% python3 -q
>>> import numpy as np
>>> np.set_printoptions(precision=2, suppress=True, linewidth=140, floatmode="fixed")
>>> def rd(a):
...     return np.round(a, 2) + 0
... 
>>> B = np.array([[1, 3],
...     [1, 3],
...     [3, 0],
...     [3, 3],
...     [1, 2],
...     [1, 3],
...     [1, 3],
...     [2, 2],
...     [3, 3]])
>>> basis = np.array([[5, 2, 1, -1, 1], [-2, 2, 0, -3, 5]])
>>> rng = np.random.default_rng(238)
>>> E = B @ basis + 0.05 * rng.normal(size=(9, 5))
>>> rd(E)
array([[ -0.96,   7.89,   1.05,  -9.94,  15.92],
       [ -1.02,   8.02,   1.08, -10.02,  15.96],
       [ 15.02,   6.03,   3.11,  -2.99,   2.98],
       [  9.00,  11.99,   3.09, -12.02,  18.01],
       [  0.98,   6.10,   1.03,  -7.01,  10.95],
       [ -1.01,   7.99,   0.99, -10.10,  16.06],
       [ -1.04,   7.96,   0.97,  -9.99,  16.00],
       [  5.95,   7.98,   2.12,  -8.07,  12.07],
       [  8.99,  12.00,   3.01, -11.90,  17.92]])
>>> vec = np.array([2, 0, 1, 1, 1])
>>> rhs = E @ vec
>>> b, lr = np.zeros(5), 1 / np.linalg.norm(E, 2) ** 2
>>> for i in range(25):
...     b -= lr * E.T @ (E @ b - rhs)
...     if i % 5 == 0: print(i, round(np.linalg.norm(E @ b - rhs), 2))
... 
0 31.54
5 18.6
10 10.96
15 6.46
20 3.81
>>> rd(np.linalg.cond(E))
np.float64(872.22)
>>> rd(b)
array([ 1.74,  0.55,  0.34, -0.17,  0.06])
>>> B = E + rng.integers(-2, 3, (9, 2)) @ rng.integers(-2, 3, (2, 5))
>>> rd(B)
array([[ -0.96,   6.89,   2.05,  -9.94,  14.92],
       [ -0.02,   6.02,   5.08, -11.02,  13.96],
       [ 14.02,   7.03,   0.11,  -1.99,   3.98],
       [ 10.00,  10.99,   6.09, -13.02,  17.01],
       [ -0.02,   7.10,  -1.97,  -6.01,  11.95],
       [ -3.01,   7.99,  -3.01,  -8.10,  16.06],
       [ -2.04,   5.96,   0.97,  -8.99,  14.00],
       [  4.95,   9.98,  -1.88,  -7.07,  14.07],
       [  6.99,  10.00,   1.01,  -9.90,  15.92]])
>>> np.abs(B - E).sum(axis=1)
array([ 3.00, 10.00,  7.00,  7.00,  7.00,  8.00,  6.00, 10.00, 10.00])
>>> rd(np.linalg.svd(B - E, compute_uv=False))
array([10.66,  5.86,  0.00,  0.00,  0.00])
>>> np.linalg.matrix_rank(B - E, tol=1e-8)
np.int64(2)
>>> rd(B - E)
array([[ 0.00, -1.00,  1.00,  0.00, -1.00],
       [ 1.00, -2.00,  4.00, -1.00, -2.00],
       [-1.00,  1.00, -3.00,  1.00,  1.00],
       [ 1.00, -1.00,  3.00, -1.00, -1.00],
       [-1.00,  1.00, -3.00,  1.00,  1.00],
       [-2.00,  0.00, -4.00,  2.00,  0.00],
       [-1.00, -2.00,  0.00,  1.00, -2.00],
       [-1.00,  2.00, -4.00,  1.00,  2.00],
       [-2.00, -2.00, -2.00,  2.00, -2.00]])
